$ python3 -q
>>> import numpy as np
>>> from numpy import linalg as LA
>>> np.set_printoptions(suppress=True, linewidth=140)
>>> M = np.array([[0.56, 1.05, -0.28, 0.63],
...     [0.64, 1.2, -0.32, 0.72],
...     [0.8, 1.5, -0.4, 0.9]])
>>> u, r1 = M[1], M[2]
>>> np.round(u @ r1, 2)
np.float64(3.09)
>>> np.round(u @ u, 2)
np.float64(2.47)
>>> pr = (u @ r1) / (u @ u) * u
>>> pr.round(2)
array([ 0.8,  1.5, -0.4,  0.9])
>>> round(float((r1 - pr) @ u), 2)
-0.0
>>> np.round(np.outer(u, r1), 2)
array([[ 0.51,  0.96, -0.26,  0.58],
       [ 0.96,  1.8 , -0.48,  1.08],
       [-0.26, -0.48,  0.13, -0.29],
       [ 0.58,  1.08, -0.29,  0.65]])
>>> x0 = np.array([4, 1, 5, 0])
>>> h1 = np.maximum(M @ x0, 0)
>>> M * (h1 > 1e-9)[:, None]
array([[ 0.56,  1.05, -0.28,  0.63],
       [ 0.64,  1.2 , -0.32,  0.72],
       [ 0.8 ,  1.5 , -0.4 ,  0.9 ]])
>>> np.flatnonzero(h1 > 1e-9)
array([0, 1, 2])
>>> th = np.radians(120)
>>> R = np.eye(4)
>>> R[3, 3] = R[1, 1] = np.cos(th)
>>> R[3, 1], R[1, 3] = -np.sin(th), np.sin(th)
>>> R.round(2)
array([[ 1.  ,  0.  ,  0.  ,  0.  ],
       [ 0.  , -0.5 ,  0.  ,  0.87],
       [ 0.  ,  0.  ,  1.  ,  0.  ],
       [ 0.  , -0.87,  0.  , -0.5 ]])
>>> out = M @ R.T
>>> np.allclose(M @ M.T, out @ out.T)
True
>>> X = np.load("m.npy")
>>> X
array([[ 0., -1., -1.,  0.,  0.],
       [-1.,  0., -1.,  0.,  0.],
       [-1., -1.,  0.,  0.,  0.],
       [ 0.,  0.,  0.,  0., -1.],
       [ 0.,  0.,  0., -1.,  0.]])
>>> w, vecs = LA.eigh(X)
>>> x0 = np.array([-2, -1, 3, -3, 1])
>>> round(x0 @ X @ x0 / (x0 @ x0), 2), np.round(w[0], 2), round(float(w[-1]), 2)
(np.float64(0.83), np.float64(-2.0), 1.0)
>>> np.round(LA.eigvalsh(X[1:, 1:]), 2)
array([-1., -1.,  1.,  1.])
>>> x0 @ X @ x0
np.float64(20.0)
>>> np.round(vecs * np.maximum(w, 0) @ vecs.T, 2)
array([[ 0.67, -0.33, -0.33,  0.  ,  0.  ],
       [-0.33,  0.67, -0.33,  0.  ,  0.  ],
       [-0.33, -0.33,  0.67,  0.  ,  0.  ],
       [ 0.  ,  0.  ,  0.  ,  0.5 , -0.5 ],
       [ 0.  ,  0.  ,  0.  , -0.5 ,  0.5 ]])
>>> J = np.load("block10.npy")
>>> J
array([[9, 6, 2, 3, 8],
       [5, 8, 5, 9, 4],
       [0, 1, 8, 4, 5],
       [7, 1, 0, 9, 5],
       [3, 2, 5, 5, 7],
       [4, 8, 1, 0, 7]])
>>> x0 = np.array([-3, 3, 2, -2, 7])
>>> y = J @ x0
>>> y
array([45, 29, 46, -1, 46, 63])
>>> rng = np.random.default_rng(598)
>>> y = y + 0.02 * rng.normal(size=6)
>>> y.round(2)
array([44.98, 29.03, 46.01, -1.03, 45.97, 63.01])
>>> coef, *_ = LA.lstsq(J, y)
>>> coef.round(2)
array([-3.  ,  3.01,  2.  , -2.  ,  6.99])
>>> np.round(J.T @ (y - J @ coef), 2) + 0
array([0., 0., 0., 0., 0.])
>>> coef.round()
array([-3.,  3.,  2., -2.,  7.])
>>> blk = np.stack([J, 3 * J, J[::-1]])
>>> (blk @ J.T).shape
(3, 6, 6)
>>> LA.matrix_rank(blk.reshape(3, -1))
np.int64(2)
